$ ipython --no-banner

In [1]: import numpy as np

In [2]: np.set_printoptions(precision=2, suppress=True, linewidth=200)

In [3]: rnd = lambda a: np.round(a, 2) + 0

In [4]: other = np.array([[0, 2, 1, 0, 1, 1],
   ...:     [3, 0, 2, 3, 1, 3],
   ...:     [1, 0, 0, 0, 3, 1],
   ...:     [1, 3, 3, 2, 3, 0],
   ...:     [2, 1, 0, 1, 0, 0],
   ...:     [3, 1, 3, 3, 0, 1]])

In [5]: X = other + other.T

In [6]: X
Out[6]: 
array([[0, 5, 2, 1, 3, 4],
       [5, 0, 2, 6, 2, 4],
       [2, 2, 0, 3, 3, 4],
       [1, 6, 3, 4, 4, 3],
       [3, 2, 3, 4, 0, 0],
       [4, 4, 4, 3, 0, 2]])

In [7]: evals, V = np.linalg.eigh(X)

In [8]: x0 = np.array([-1, 0, 0, -1, 2, 3])

In [9]: np.abs(X).sum(axis=1).max(), rnd(np.abs(evals).max())
Out[9]: (np.int64(21), np.float64(16.89))

In [10]: x0 @ X @ x0
Out[10]: np.int64(-46)

In [11]: rnd(x0 @ X @ x0 / (x0 @ x0)), rnd(evals[0]), rnd(evals[-1])
Out[11]: (np.float64(-3.07), np.float64(-7.08), np.float64(16.89))

In [12]: rnd(np.linalg.eigvalsh(X[1:, 1:]))
Out[12]: array([-5.21, -4.39, -0.51,  1.67, 14.44])

In [13]: (np.sign(V[:, -1].round(6)) == np.sign(V[0, -1].round(6))).astype(int)
Out[13]: array([1, 1, 1, 1, 1, 1])

In [14]: mat = np.load("dump.npy")

In [15]: mat
Out[15]: 
array([[1, 1, 1, 0],
       [3, 3, 2, 3],
       [3, 1, 0, 1]])

In [16]: other = np.array([[0, -3, -5], [-2, -3, -2], [2, 0, -1], [5, 5, 2]])

In [17]: np.einsum("ik,kj->ij", mat, other)
Out[17]: 
array([[  0,  -6,  -8],
       [ 13,  -3, -17],
       [  3,  -7, -15]])

In [18]: r0, g = mat[0], mat[2]

In [19]: r0 @ r0
Out[19]: np.int64(3)

In [20]: p = (r0 @ g) / (r0 @ r0) * r0

In [21]: rnd(np.linalg.norm(r0 + g) ** 2 + np.linalg.norm(r0 - g) ** 2)
Out[21]: np.float64(28.0)

In [22]: rnd(g - p)
Out[22]: array([ 1.67, -0.33, -1.33,  1.  ])

In [23]: np.outer(r0, g)
Out[23]: 
array([[3, 1, 0, 1],
       [3, 1, 0, 1],
       [3, 1, 0, 1],
       [0, 0, 0, 0]])

In [24]: data = np.array([[0.0, 0.0, 2.0], [0.0, 0.0, -2.0], [2.0, -2.0, 0.0]])

In [25]: other = mat / np.linalg.norm(mat, axis=1, keepdims=True)

In [26]: C2 = other @ other.T

In [27]: rnd(np.linalg.norm(other, axis=1))
Out[27]: array([1., 1., 1.])

In [28]: np.argwhere(np.triu(np.abs(C2) > 0.95, 1))
Out[28]: array([], shape=(0, 2), dtype=int64)

In [29]: rnd(C2)
Out[29]: 
array([[1.  , 0.83, 0.7 ],
       [0.83, 1.  , 0.81],
       [0.7 , 0.81, 1.  ]])

In [30]: rnd(np.degrees(np.arccos(np.clip(C2[0, 2], -1, 1))))
Out[30]: np.float64(45.87)

In [31]: (np.abs(C2) > 0.9).astype(int)
Out[31]: 
array([[1, 0, 0],
       [0, 1, 0],
       [0, 0, 1]])

In [32]: q, _ = np.linalg.qr(np.array([[1.4, -0.4, 0.1], [-1.2, 0.9, 1.4], [-2.2, 0.9, 1.6]]))

In [33]: K = 3 * q

In [34]: rnd(K)
Out[34]: 
array([[-1.46, -1.48,  2.16],
       [ 1.25, -2.57, -0.91],
       [ 2.3 ,  0.46,  1.87]])

In [35]: rng = np.random.default_rng(414118)

In [36]: z = rng.permutation(3)

In [37]: z
Out[37]: array([0, 2, 1])

In [38]: other = K[z][:, z]

In [39]: rnd(other)
Out[39]: 
array([[-1.46,  2.16, -1.48],
       [ 2.3 ,  1.87,  0.46],
       [ 1.25, -0.91, -2.57]])

In [40]: rnd(K[:, 0] @ K[:, 1])
Out[40]: np.float64(0.0)

In [41]: rnd(K.T @ K)
Out[41]: 
array([[9., 0., 0.],
       [0., 9., 0.],
       [0., 0., 9.]])

In [42]: rnd(K @ K.T)
Out[42]: 
array([[9., 0., 0.],
       [0., 9., 0.],
       [0., 0., 9.]])

In [43]: rnd(np.linalg.pinv(K))
Out[43]: 
array([[-0.16,  0.14,  0.26],
       [-0.16, -0.29,  0.05],
       [ 0.24, -0.1 ,  0.21]])

In [44]: m1 = np.loadtxt("data.csv", delimiter=",")

In [45]: rnd(m1)
Out[45]: 
array([[ 0.81, -1.47, -0.42,  0.19, -0.98],
       [ 1.25,  0.47,  1.37,  0.57, -0.16],
       [-0.81,  0.23,  0.78, -0.7 , -1.48],
       [-0.37,  0.68, -0.63,  1.56, -0.76],
       [ 1.  ,  1.05, -0.97, -0.85, -0.49]])

In [46]: z = rng.permutation(5)

In [47]: other = m1[:, z] * rng.choice([-1, 1], 5)

In [48]: rnd(other)
Out[48]: 
array([[ 1.47, -0.98,  0.81,  0.42, -0.19],
       [-0.47, -0.16,  1.25, -1.37, -0.57],
       [-0.23, -1.48, -0.81, -0.78,  0.7 ],
       [-0.68, -0.76, -0.37,  0.63, -1.56],
       [-1.05, -0.49,  1.  ,  0.97,  0.85]])

In [49]: left, _, vt = np.linalg.svd(m1.T @ other)

In [50]: rnd(np.linalg.lstsq(m1, other)[0])
Out[50]: 
array([[ 0.,  0.,  1.,  0.,  0.],
       [-1.,  0.,  0.,  0.,  0.],
       [ 0.,  0.,  0., -1.,  0.],
       [ 0.,  0.,  0.,  0., -1.],
       [ 0.,  1.,  0.,  0.,  0.]])

In [51]: rnd(left @ vt)
Out[51]: 
array([[ 0.,  0.,  1.,  0.,  0.],
       [-1.,  0.,  0.,  0.,  0.],
       [ 0.,  0.,  0., -1.,  0.],
       [ 0.,  0.,  0.,  0., -1.],
       [ 0.,  1.,  0.,  0.,  0.]])

In [52]: z
Out[52]: array([1, 4, 0, 2, 3])

In [53]: rnd((m1 - m1.T) / 2)
Out[53]: 
array([[ 0.  , -1.36,  0.19,  0.28, -0.99],
       [ 1.36,  0.  ,  0.57, -0.06, -0.6 ],
       [-0.19, -0.57,  0.  , -0.04, -0.25],
       [-0.28,  0.06,  0.04,  0.  ,  0.05],
       [ 0.99,  0.6 ,  0.25, -0.05,  0.  ]])

In [54]: rnd((m1 + m1.T) / 2)
Out[54]: 
array([[ 0.81, -0.11, -0.62, -0.09,  0.01],
       [-0.11,  0.47,  0.8 ,  0.62,  0.44],
       [-0.62,  0.8 ,  0.78, -0.66, -1.23],
       [-0.09,  0.62, -0.66,  1.56, -0.8 ],
       [ 0.01,  0.44, -1.23, -0.8 , -0.49]])

In [55]: np.allclose(m1, m1.T)
Out[55]: False

In [56]: rnd(np.abs(np.linalg.eigvals(m1)).max())
Out[56]: np.float64(2.0)

In [57]: rnd(np.sort(np.abs(np.linalg.eigvals(m1))))
Out[57]: array([2., 2., 2., 2., 2.])

In [58]: feats = np.load("mat.npy")

In [59]: feats
Out[59]: 
array([[ 0, -2, -5, -5, -5],
       [ 3,  1, -2, -2, -2],
       [ 0, -2, -5, -5, -5],
       [ 3,  1, -2, -2, -2],
       [ 9,  7,  4,  4,  4],
       [ 5,  3,  0,  0,  0]])

In [60]: rnd(feats @ np.linalg.pinv(feats) @ feats)
Out[60]: 
array([[ 0., -2., -5., -5., -5.],
       [ 3.,  1., -2., -2., -2.],
       [ 0., -2., -5., -5., -5.],
       [ 3.,  1., -2., -2., -2.],
       [ 9.,  7.,  4.,  4.,  4.],
       [ 5.,  3.,  0.,  0.,  0.]])

In [61]: np.unique(feats.round(6), axis=0).shape
Out[61]: (4, 5)

In [62]: np.abs(np.diag(np.linalg.qr(feats)[1])) > 1e-9
Out[62]: array([ True,  True, False, False, False])

In [63]: x0 = np.array([-1, 2, 1])

In [64]: target = K @ x0

In [65]: b, lr = np.zeros(3), 1 / np.linalg.norm(K, 2) ** 2

In [66]: for i in range(50):
    ...:     b -= lr * K.T @ (K @ b - target)
    ...:     if i % 10 == 0: print(i, round(np.linalg.norm(K @ b - target), 2))
    ...: 
0 0.0
10 0.0
20 0.0
30 0.0
40 0.0

In [67]: rnd(np.linalg.cond(K))
Out[67]: np.float64(1.0)

In [68]: x0 = np.array([5, 4, 1, 9, 0])

In [69]: a = np.maximum(feats @ x0, 0)

In [70]: rnd(np.tanh(feats @ x0))
Out[70]: array([-1.  , -0.76, -1.  , -0.76,  1.  ,  1.  ])

In [71]: feats * (a > 1e-9)[:, None]
Out[71]: 
array([[0, 0, 0, 0, 0],
       [0, 0, 0, 0, 0],
       [0, 0, 0, 0, 0],
       [0, 0, 0, 0, 0],
       [9, 7, 4, 4, 4],
       [5, 3, 0, 0, 0]])

In [72]: a
Out[72]: array([  0,   0,   0,   0, 113,  37])

In [73]: np.maximum(feats @ x0, 0) - np.maximum(-feats @ x0, 0)
Out[73]: array([-58,  -1, -58,  -1, 113,  37])

In [74]: other = feats / np.linalg.norm(feats, axis=1, keepdims=True)

In [75]: C2 = other @ other.T

In [76]: (np.abs(C2) > 0.9).astype(int)
Out[76]: 
array([[1, 0, 1, 0, 0, 0],
       [0, 1, 0, 1, 0, 0],
       [1, 0, 1, 0, 0, 0],
       [0, 1, 0, 1, 0, 0],
       [0, 0, 0, 0, 1, 0],
       [0, 0, 0, 0, 0, 1]])

In [77]: rnd(C2[0])
Out[77]: array([ 1.  ,  0.67,  1.  ,  0.67, -0.62, -0.12])

In [78]: rnd(C2)
Out[78]: 
array([[ 1.  ,  0.67,  1.  ,  0.67, -0.62, -0.12],
       [ 0.67,  1.  ,  0.67,  1.  ,  0.16,  0.66],
       [ 1.  ,  0.67,  1.  ,  0.67, -0.62, -0.12],
       [ 0.67,  1.  ,  0.67,  1.  ,  0.16,  0.66],
       [-0.62,  0.16, -0.62,  0.16,  1.  ,  0.85],
       [-0.12,  0.66, -0.12,  0.66,  0.85,  1.  ]])

In [79]: np.degrees(np.arccos(np.clip(C2[0, 2], -1, 1)))
Out[79]: np.float64(0.0)

In [80]: np.argwhere(np.triu(np.abs(C2) > 0.95, 1))
Out[80]: 
array([[0, 2],
       [1, 3]])

In [81]: [round(float(x), 2) for x in np.linalg.svd(feats, compute_uv=False)[:3]]
Out[81]: [16.94, 11.27, 0.0]

In [82]: np.linalg.cond(feats) > 100
Out[82]: np.True_

In [83]: np.argsort(-np.linalg.norm(feats, axis=0).round(6), kind="stable")[:3]
Out[83]: array([0, 2, 3])

In [84]: F = np.loadtxt("arr.csv", delimiter=",")

In [85]: rnd(F)
Out[85]: 
array([[-0.96,  0.28,  0.08],
       [-0.25, -0.66, -0.71],
       [-0.15, -0.7 ,  0.7 ]])

In [86]: q = F.astype(float).copy()

In [87]: for j in range(3):
    ...:     q[:, j] -= q[:, :j] @ (q[:, :j].T @ q[:, j])
    ...:     q[:, j] /= np.linalg.norm(q[:, j])
    ...: 

In [88]: rnd(q.T @ F)
Out[88]: 
array([[1., 0., 0.],
       [0., 1., 0.],
       [0., 0., 1.]])

In [89]: other = np.array([[2, -4, -5], [-4, 1, 0]])

In [90]: Z = np.kron(other, F)

In [91]: rnd(np.linalg.norm(Z, 2)), rnd(np.linalg.norm(other, 2) * np.linalg.norm(F, 2))
Out[91]: (np.float64(7.03), np.float64(7.03))

In [92]: Z.shape
Out[92]: (6, 9)

In [93]: other = F + rng.integers(-2, 3, (3, 1)) @ rng.integers(-2, 3, (1, 3))

In [94]: rnd(other)
Out[94]: 
array([[-2.96, -0.72,  2.08],
       [ 3.75,  1.34, -4.71],
       [ 3.85,  1.3 , -3.3 ]])

In [95]: rnd(np.linalg.svd(other - F, compute_uv=False))
Out[95]: array([9., 0., 0.])

In [96]: rnd(np.linalg.eigvals(F))
Out[96]: array([-0.96+0.29j, -0.96-0.29j,  1.  +0.j  ])

In [97]: rnd(np.linalg.det(F[::-1]))
Out[97]: np.float64(-1.0)

In [98]: rnd(np.poly(F))
Out[98]: array([ 1.  ,  0.91, -0.91, -1.  ])

In [99]: x0 = np.array([5, 2, 0])

In [100]: rnd(F @ np.eye(3)[0])
Out[100]: array([-0.96, -0.25, -0.15])

In [101]: np.sign((F @ x0).round(6))
Out[101]: array([-1., -1., -1.])

In [102]: rnd(F @ x0)
Out[102]: array([-4.21, -2.58, -2.15])

In [103]: np.linalg.norm(F @ x0) <= np.linalg.norm(F, 2) * np.linalg.norm(x0) + 1e-9
Out[103]: np.True_

In [104]: rnd(np.einsum("ij,j->i", F, x0))
Out[104]: array([-4.21, -2.58, -2.15])

In [105]: rnd(F * x0)
Out[105]: 
array([[-4.78,  0.57,  0.  ],
       [-1.26, -1.32,  0.  ],
       [-0.75, -1.39,  0.  ]])

In [106]: W0 = np.load("case11.npy")

In [107]: rnd(W0)
Out[107]: 
array([[ 0.06, -0.18,  0.16],
       [-0.18,  0.54, -0.47],
       [ 0.16, -0.47,  0.4 ]])

In [108]: evals, V = np.linalg.eigh(W0)

In [109]: rnd(V.T @ V)
Out[109]: 
array([[1., 0., 0.],
       [0., 1., 0.],
       [0., 0., 1.]])

In [110]: np.unique(evals.round(6) + 0, return_counts=True)[1]
Out[110]: array([2, 1])

In [111]: rnd(np.linalg.eigvalsh(W0 @ W0))
Out[111]: array([0., 0., 1.])

In [112]: rk = np.linalg.matrix_rank(W0)

In [113]: rk
Out[113]: np.int64(1)

In [114]: N = np.linalg.svd(W0)[2][rk:].T

In [115]: [int(np.linalg.matrix_rank(W0[:, :j + 1])) for j in range(3)]
Out[115]: [1, 1, 1]

In [116]: rnd(N @ N.T)
Out[116]: 
array([[ 0.94,  0.18, -0.16],
       [ 0.18,  0.46,  0.47],
       [-0.16,  0.47,  0.6 ]])

In [117]: np.linalg.matrix_rank(W0.T @ W0), np.linalg.matrix_rank(W0 @ W0.T)
Out[117]: (np.int64(1), np.int64(1))
